% python3 -q
>>> import numpy as np
>>> from numpy import linalg as LA
>>> np.set_printoptions(precision=2, suppress=True, linewidth=120)
>>> feats = np.array([[5, 6, 7, 8, 9, 10, 11, 12, 13, 14],
...     [15, 16, 17, 18, 19, 20, 21, 22, 23, 24],
...     [25, 26, 27, 28, 29, 30, 31, 32, 33, 34],
...     [35, 36, 37, 38, 39, 40, 41, 42, 43, 44]])
>>> U, sv, VT = LA.svd(feats)
>>> evecs = VT[:(sv > 1e-8).sum()]
>>> rng = np.random.default_rng(937)
>>> x = feats[2] + 2 * feats[0] + rng.integers(2) * np.eye(10)[4]
>>> x
array([35., 38., 41., 44., 48., 50., 53., 56., 59., 62.])
>>> np.diag(evecs.T @ evecs)
array([0.35, 0.25, 0.18, 0.13, 0.1 , 0.1 , 0.13, 0.18, 0.25, 0.35])
>>> np.round(LA.norm(x - evecs.T @ evecs @ x), 2)
np.float64(0.95)
>>> LA.matrix_rank(np.vstack([feats, x]))
np.int64(3)
>>> np.allclose(evecs.T @ evecs @ x, x)
False
>>> U, sv, VT = LA.svd(feats)
>>> sv.round(2) + 0
array([171.12,   7.51,   0.  ,   0.  ])
>>> np.argmax(sv[:-1] / (sv[1:] + 1e-6)) + 1
np.int64(2)
>>> other = U[:, :2] @ np.diag(sv[:2]) @ VT[:2]
>>> LA.matrix_rank(feats, rtol=0.05)
np.int64(1)
>>> round(float(np.abs(feats - other).max()), 2)
0.0
>>> ang = np.radians(139)
>>> Rm = np.eye(10)
>>> Rm[8, 8] = Rm[5, 5] = np.cos(ang)
>>> Rm[8, 5], Rm[5, 8] = -np.sin(ang), np.sin(ang)
>>> Rm
array([[ 1.  ,  0.  ,  0.  ,  0.  ,  0.  ,  0.  ,  0.  ,  0.  ,  0.  ,  0.  ],
       [ 0.  ,  1.  ,  0.  ,  0.  ,  0.  ,  0.  ,  0.  ,  0.  ,  0.  ,  0.  ],
       [ 0.  ,  0.  ,  1.  ,  0.  ,  0.  ,  0.  ,  0.  ,  0.  ,  0.  ,  0.  ],
       [ 0.  ,  0.  ,  0.  ,  1.  ,  0.  ,  0.  ,  0.  ,  0.  ,  0.  ,  0.  ],
       [ 0.  ,  0.  ,  0.  ,  0.  ,  1.  ,  0.  ,  0.  ,  0.  ,  0.  ,  0.  ],
       [ 0.  ,  0.  ,  0.  ,  0.  ,  0.  , -0.75,  0.  ,  0.  ,  0.66,  0.  ],
       [ 0.  ,  0.  ,  0.  ,  0.  ,  0.  ,  0.  ,  1.  ,  0.  ,  0.  ,  0.  ],
       [ 0.  ,  0.  ,  0.  ,  0.  ,  0.  ,  0.  ,  0.  ,  1.  ,  0.  ,  0.  ],
       [ 0.  ,  0.  ,  0.  ,  0.  ,  0.  , -0.66,  0.  ,  0.  , -0.75,  0.  ],
       [ 0.  ,  0.  ,  0.  ,  0.  ,  0.  ,  0.  ,  0.  ,  0.  ,  0.  ,  1.  ]])
>>> other = feats @ Rm.T
>>> np.round(LA.det(Rm), 2), round(np.trace(Rm), 2)
(np.float64(1.0), np.float64(6.49))
>>> np.abs(other - feats).max(axis=0)
array([  0.  ,   0.  ,   0.  ,   0.  ,   0.  ,  41.98,   0.  ,   0.  , 101.69,   0.  ])
>>> other.round(2) + 0
array([[  5.  ,   6.  ,   7.  ,   8.  ,   9.  ,   0.98,  11.  ,  12.  , -16.37,  14.  ],
       [ 15.  ,  16.  ,  17.  ,  18.  ,  19.  ,   0.  ,  21.  ,  22.  , -30.48,  24.  ],
       [ 25.  ,  26.  ,  27.  ,  28.  ,  29.  ,  -0.99,  31.  ,  32.  , -44.59,  34.  ],
       [ 35.  ,  36.  ,  37.  ,  38.  ,  39.  ,  -1.98,  41.  ,  42.  , -58.69,  44.  ]])
>>> other = feats[0, 0] * feats[1:] - np.outer(feats[1:, 0], feats[0])
>>> other
array([[   0,  -10,  -20,  -30,  -40,  -50,  -60,  -70,  -80,  -90],
       [   0,  -20,  -40,  -60,  -80, -100, -120, -140, -160, -180],
       [   0,  -30,  -60,  -90, -120, -150, -180, -210, -240, -270]])
>>> feats[:, 0] / feats[0, 0]
array([1., 3., 5., 7.])
>>> np.flatnonzero(~other.round(6).any(axis=1))
array([], dtype=int64)
>>> def softmax(z):
...     e = np.exp(z - z.max(axis=-1, keepdims=True))
...     return e / e.sum(axis=-1, keepdims=True)
... 
>>> softmax(feats).sum(axis=1)
array([1., 1., 1., 1.])
>>> np.round(softmax(feats[0] + 5), 2) + 0
array([0.  , 0.  , 0.  , 0.  , 0.  , 0.01, 0.03, 0.09, 0.23, 0.63])
>>> att = feats @ feats.T / np.sqrt(10)
>>> np.round(softmax(att + np.triu(np.full(att.shape, -np.inf), 1)), 2) + 0
array([[1., 0., 0., 0.],
       [0., 1., 0., 0.],
       [0., 0., 1., 0.],
       [0., 0., 0., 1.]])
>>> softmax(att).round(6).argmax(axis=1)
array([3, 3, 3, 3])
>>> F = np.load("x.npy")
>>> F
array([[-2,  1, -2,  1, -2,  1],
       [ 3, -2,  3, -2,  3, -2],
       [ 0,  3,  0,  3,  0,  3],
       [-2,  1, -2,  1, -2,  1],
       [ 3, -2,  3, -2,  3, -2],
       [ 0,  3,  0,  3,  0,  3]])
>>> U, sv, VT = LA.svd(F)
>>> evecs = VT[:(sv > 1e-8).sum()]
>>> x = F[2] + 3 * F[3] + rng.integers(2) * np.eye(6)[0]
>>> x
array([-6.,  6., -6.,  6., -6.,  6.])
>>> np.diag(evecs.T @ evecs)
array([0.33, 0.33, 0.33, 0.33, 0.33, 0.33])
>>> LA.matrix_rank(np.vstack([F, x]))
np.int64(2)
>>> round(float(LA.norm(x - evecs.T @ evecs @ x)), 2)
0.0
>>> np.round(evecs.T @ evecs, 2) + 0
array([[0.33, 0.  , 0.33, 0.  , 0.33, 0.  ],
       [0.  , 0.33, 0.  , 0.33, 0.  , 0.33],
       [0.33, 0.  , 0.33, 0.  , 0.33, 0.  ],
       [0.  , 0.33, 0.  , 0.33, 0.  , 0.33],
       [0.33, 0.  , 0.33, 0.  , 0.33, 0.  ],
       [0.  , 0.33, 0.  , 0.33, 0.  , 0.33]])
